$ ipython --no-banner

In [1]: import numpy as np

In [2]: import numpy.linalg as la

In [3]: np.set_printoptions(suppress=True, linewidth=200)

In [4]: J = np.load("w.npy")

In [5]: print(J)
[[ 0 -4  8 -3  1  1]
 [ 0  0 -8 -2 -7  7]
 [ 0  0  0  0  7 -9]
 [ 0  0  0  0  5 -6]
 [ 0  0  0  0  0  9]
 [ 0  0  0  0  0  0]]

In [6]: Uu, sv, vt = la.svd(J)

In [7]: evecs = vt[:(sv > 1e-8).sum()]

In [8]: rng = np.random.default_rng(866)

In [9]: x0 = J[0] + -3 * J[2] + rng.integers(2) * np.eye(6)[0]

In [10]: print(x0)
[  1.  -4.   8.  -3. -20.  28.]

In [11]: print(np.round(la.norm(x0 - evecs.T @ evecs @ x0), 4))
1.0

In [12]: print(np.allclose(evecs.T @ evecs @ x0, x0))
False

In [13]: print(round(la.norm(J, 2) / la.norm(J), 4))
0.8309

In [14]: print(la.cond(J) > 100)
True

In [15]: print(np.abs(np.diag(la.qr(J)[1])) > 1e-9)
[False False False False False False]

In [16]: print(np.round(J @ la.pinv(J) @ J, 4) + 0)
[[ 0. -4.  8. -3.  1.  1.]
 [ 0.  0. -8. -2. -7.  7.]
 [ 0.  0.  0.  0.  7. -9.]
 [ 0.  0.  0.  0.  5. -6.]
 [ 0.  0.  0.  0.  0.  9.]
 [ 0.  0.  0.  0.  0.  0.]]

In [17]: print(round(np.trace(la.pinv(J) @ J), 4))
4.0

In [18]: print(la.lstsq(J[:-1].T, J[-1])[2])
4

In [19]: W0 = np.load("data.npy")

In [20]: print(W0)
[[-2  0 -3]
 [ 0 -2 -3]
 [ 3 -3 -2]
 [ 0  0  0]
 [ 0  0  0]
 [ 0 -2 -3]
 [-2  0 -3]
 [ 1 -3 -5]
 [ 1 -3 -5]
 [ 1 -3 -5]
 [ 3 -3 -2]
 [ 0 -2 -3]
 [ 0  0  0]
 [ 0 -2 -3]
 [ 1 -3 -5]
 [ 0  0  0]]

In [21]: P = W0 @ la.solve(W0.T @ W0, W0.T)

In [22]: print(np.round(P @ W0[:, 1], 4) + 0)
[ 0. -2. -3.  0.  0. -2.  0. -3. -3. -3. -3. -2.  0. -2. -3.  0.]

In [23]: th = np.radians(72)

In [24]: Rm = np.eye(3)

In [25]: Rm[0, 0] = Rm[2, 2] = np.cos(th)

In [26]: Rm[0, 2], Rm[2, 0] = -np.sin(th), np.sin(th)

In [27]: print(Rm.round(4))
[[ 0.309   0.     -0.9511]
 [ 0.      1.      0.    ]
 [ 0.9511  0.      0.309 ]]

In [28]: Y = W0 @ Rm.T

In [29]: print(np.allclose(la.norm(W0, axis=1), la.norm(Y, axis=1)))
True

In [30]: print(np.round(np.abs(Y - W0).max(axis=0), 4))
[4.2351 0.     4.406 ]

In [31]: A = np.load("layer14.npy")

In [32]: print(A)
[[-0.95 -2.   -2.    0.  ]
 [ 0.   -1.95 -1.    1.  ]
 [ 1.   -1.    2.05 -2.  ]
 [-1.   -2.   -2.    0.05]]

In [33]: Uu, sv, vt = la.svd(A, full_matrices=False)

In [34]: print(np.allclose(Uu * sv @ vt, A))
True

In [35]: print(np.round(vt @ vt.T, 4) + 0)
[[1. 0. 0. 0.]
 [0. 1. 0. 0.]
 [0. 0. 1. 0.]
 [0. 0. 0. 1.]]

In [36]: print((sv > 1e-8).sum())
4

In [37]: print(Uu.shape, sv.shape, vt.shape)
(4, 4) (4,) (4, 4)

In [38]: print(np.abs(Uu[:, 0]).round(6).argmax())
3

In [39]: print(np.round(np.abs(vt[0]), 4))
[0.3053 0.5871 0.7134 0.2306]

In [40]: labels = rng.permutation(4)

In [41]: print(labels)
[3 2 0 1]

In [42]: Y = A[labels][:, labels]

In [43]: print(round(np.trace(Y), 4))
-0.8

In [44]: print(np.round(np.sort(np.abs(la.eigvals(Y))), 4))
[0.05   2.1615 2.1615 2.7286]

In [45]: P = np.triu(np.array([[2, 3, -3, -2], [-2, -2, -2, 3], [-1, 1, 2, -3], [-2, 2, -2, -1]]), 1) + np.eye(4)

In [46]: Y = P @ A @ la.inv(P)

In [47]: print(la.matrix_rank(Y))
4

In [48]: print(round(np.trace(Y), 4), np.trace(A))
-0.8 -0.8

In [49]: print(Y.round(4))
[[ -1.95   5.    -3.   -19.  ]
 [ -5.     9.05  -8.   -56.  ]
 [  4.    -7.     6.05  45.  ]
 [ -1.     1.    -3.   -13.95]]

In [50]: Y = A / la.norm(A, axis=1, keepdims=True)

In [51]: gram = Y @ Y.T

In [52]: print(gram.round(4))
[[ 1.      0.8209 -0.32    0.9997]
 [ 0.8209  1.     -0.2729  0.8232]
 [-0.32   -0.2729  1.     -0.3339]
 [ 0.9997  0.8232 -0.3339  1.    ]]

In [53]: print((np.abs(gram) > 0.9).astype(int))
[[1 0 0 1]
 [0 1 0 0]
 [0 0 1 0]
 [1 0 0 1]]

In [54]: Uu, sv, vt = la.svd(A)

In [55]: print(np.argmax(sv[:-1] / (sv[1:] + 1e-6)) + 1)
3

In [56]: print(sv.round(4))
[4.8919 2.9092 1.2308 0.0364]

In [57]: Y = Uu[:, :3] @ np.diag(sv[:3]) @ vt[:3]

In [58]: print(la.matrix_rank(A, rtol=0.05))
3

In [59]: print(np.round(np.abs(A - Y).max(), 4))
0.0204
